$ python -q
>>> import numpy as np
>>> from numpy import linalg as LA
>>> np.set_printoptions(precision=2, suppress=True, linewidth=120, sign=" ")
>>> A = np.load("arr.npy")
>>> A
array([[ 4,  9,  5,  4,  4,  0],
       [ 8,  8,  5,  1,  6,  2],
       [ 8,  9,  9,  4,  3,  4],
       [ 7,  9,  7,  5,  2,  5],
       [ 3,  2,  5,  5,  8,  9],
       [ 4,  2,  8,  9,  2,  4]])
>>> vec = np.array([-1, -3, 1, 2, 0, 1])
>>> target = A @ vec
>>> c, lr = np.zeros(6), 1 / LA.norm(A, 2) ** 2
>>> for i in range(30):
...     c -= lr * A.T @ (A @ c - target)
...     if i % 10 == 0: print(i, round(LA.norm(A @ c - target), 2))
... 
0 35.69
10 12.56
20 5.25
>>> round(LA.cond(A), 2)
np.float64(26.87)
>>> arr = np.array([[1, 0, 0, 0, 0, 0, 0],
...     [0, 1, 0, 0, 0, 0, 0],
...     [0, 0, 5, 0, 0, 0, 0],
...     [0, 0, 0, 0, 0, 0, 0],
...     [0, 0, 0, 0, 2, 0, 0],
...     [0, 0, 0, 0, 0, 1, 0],
...     [0, 0, 0, 0, 0, 0, 5]])
>>> # null space of dimension 1
>>> rk = LA.matrix_rank(arr)
>>> rk
np.int64(6)
>>> null = LA.svd(arr)[2][rk:].T
>>> [int(LA.matrix_rank(arr[:, :j + 1])) for j in range(7)]
[1, 2, 3, 3, 4, 5, 6]
>>> [int(LA.matrix_rank(np.delete(arr, i, axis=0))) for i in range(7)]
[5, 5, 5, 6, 5, 5, 5]
>>> [int(LA.matrix_rank(arr[:i])) for i in range(1, len(arr) + 1)]
[1, 2, 3, 3, 4, 5, 6]
>>> LA.matrix_rank(arr, rtol=0.1)
np.int64(6)
>>> round(float(LA.norm(arr, 2) / LA.norm(arr)), 2)
0.66
>>> LA.cond(arr) > 100
np.True_
>>> gram = arr.T @ arr
>>> LA.svd(arr, compute_uv=False) ** 2
array([ 25.,  25.,   4.,   1.,   1.,   1.,   0.])
>>> np.trace(gram), (arr ** 2).sum()
(np.int64(57), np.int64(57))
>>> A2 = arr[0, 0] * arr[1:] - np.outer(arr[1:, 0], arr[0])
>>> A2
array([[ 0,  1,  0,  0,  0,  0,  0],
       [ 0,  0,  5,  0,  0,  0,  0],
       [ 0,  0,  0,  0,  0,  0,  0],
       [ 0,  0,  0,  0,  2,  0,  0],
       [ 0,  0,  0,  0,  0,  1,  0],
       [ 0,  0,  0,  0,  0,  0,  5]])
>>> LA.matrix_rank(A2), LA.matrix_rank(arr)
(np.int64(5), np.int64(6))
>>> np.flatnonzero(~A2.round(6).any(axis=1))
array([ 2])
>>> rng = np.random.default_rng(19660)
>>> W0 = (rng.random((8, 8)) < 0.3) + np.eye(8)
>>> W0 /= W0.sum(axis=1, keepdims=True)
>>> W0
array([[ 0.33,  0.33,  0.  ,  0.  ,  0.33,  0.  ,  0.  ,  0.  ],
       [ 0.  ,  0.33,  0.  ,  0.  ,  0.  ,  0.33,  0.33,  0.  ],
       [ 0.14,  0.  ,  0.29,  0.14,  0.14,  0.  ,  0.14,  0.14],
       [ 0.2 ,  0.2 ,  0.  ,  0.4 ,  0.  ,  0.  ,  0.2 ,  0.  ],
       [ 0.  ,  0.  ,  0.  ,  0.5 ,  0.5 ,  0.  ,  0.  ,  0.  ],
       [ 0.  ,  0.  ,  0.  ,  0.  ,  0.  ,  0.33,  0.33,  0.33],
       [ 0.  ,  0.  ,  0.  ,  0.  ,  0.33,  0.33,  0.33,  0.  ],
       [ 0.  ,  0.33,  0.  ,  0.  ,  0.  ,  0.  ,  0.33,  0.33]])
>>> round(np.trace(LA.pinv(arr) @ arr), 2)
np.float64(6.0)
>>> np.allclose(arr[:-1].T @ LA.lstsq(arr[:-1].T, arr[-1])[0], arr[-1])
False
>>> LA.lstsq(arr[:-1].T, arr[-1])[2]
np.int32(5)
>>> np.unique(arr.round(6), axis=0).shape
(7, 7)
>>> arr @ LA.pinv(arr) @ arr
array([[ 1.,  0.,  0.,  0.,  0.,  0.,  0.],
       [ 0.,  1.,  0.,  0.,  0.,  0.,  0.],
       [ 0.,  0.,  5.,  0.,  0.,  0.,  0.],
       [ 0.,  0.,  0.,  0.,  0.,  0.,  0.],
       [ 0.,  0.,  0.,  0.,  2.,  0.,  0.],
       [ 0.,  0.,  0.,  0.,  0.,  1.,  0.],
       [ 0.,  0.,  0.,  0.,  0.,  0.,  5.]])
>>> A2 = W0 / LA.norm(W0, axis=1, keepdims=True)
>>> gram = A2 @ A2.T
>>> gram[4]
array([ 0.41,  0.  ,  0.47,  0.53,  1.  ,  0.  ,  0.41,  0.  ])
>>> gram
array([[ 1.  ,  0.33,  0.38,  0.44,  0.41,  0.  ,  0.33,  0.33],
       [ 0.33,  1.  ,  0.19,  0.44,  0.  ,  0.67,  0.67,  0.67],
       [ 0.38,  0.19,  1.  ,  0.5 ,  0.47,  0.38,  0.38,  0.38],
       [ 0.44,  0.44,  0.5 ,  1.  ,  0.53,  0.22,  0.22,  0.44],
       [ 0.41,  0.  ,  0.47,  0.53,  1.  ,  0.  ,  0.41,  0.  ],
       [ 0.  ,  0.67,  0.38,  0.22,  0.  ,  1.  ,  0.67,  0.67],
       [ 0.33,  0.67,  0.38,  0.22,  0.41,  0.67,  1.  ,  0.33],
       [ 0.33,  0.67,  0.38,  0.44,  0.  ,  0.67,  0.33,  1.  ]])
>>> (gram - 2 * np.eye(8)).round(6).argmax(axis=1)
array([ 3,  5,  3,  4,  3,  1,  1,  1])
>>> np.argwhere(np.triu(np.abs(gram) > 0.95, 1))
array([], shape=(0, 2), dtype=int64)
>>> (np.abs(gram) > 0.9).astype(int)
array([[ 1,  0,  0,  0,  0,  0,  0,  0],
       [ 0,  1,  0,  0,  0,  0,  0,  0],
       [ 0,  0,  1,  0,  0,  0,  0,  0],
       [ 0,  0,  0,  1,  0,  0,  0,  0],
       [ 0,  0,  0,  0,  1,  0,  0,  0],
       [ 0,  0,  0,  0,  0,  1,  0,  0],
       [ 0,  0,  0,  0,  0,  0,  1,  0],
       [ 0,  0,  0,  0,  0,  0,  0,  1]])
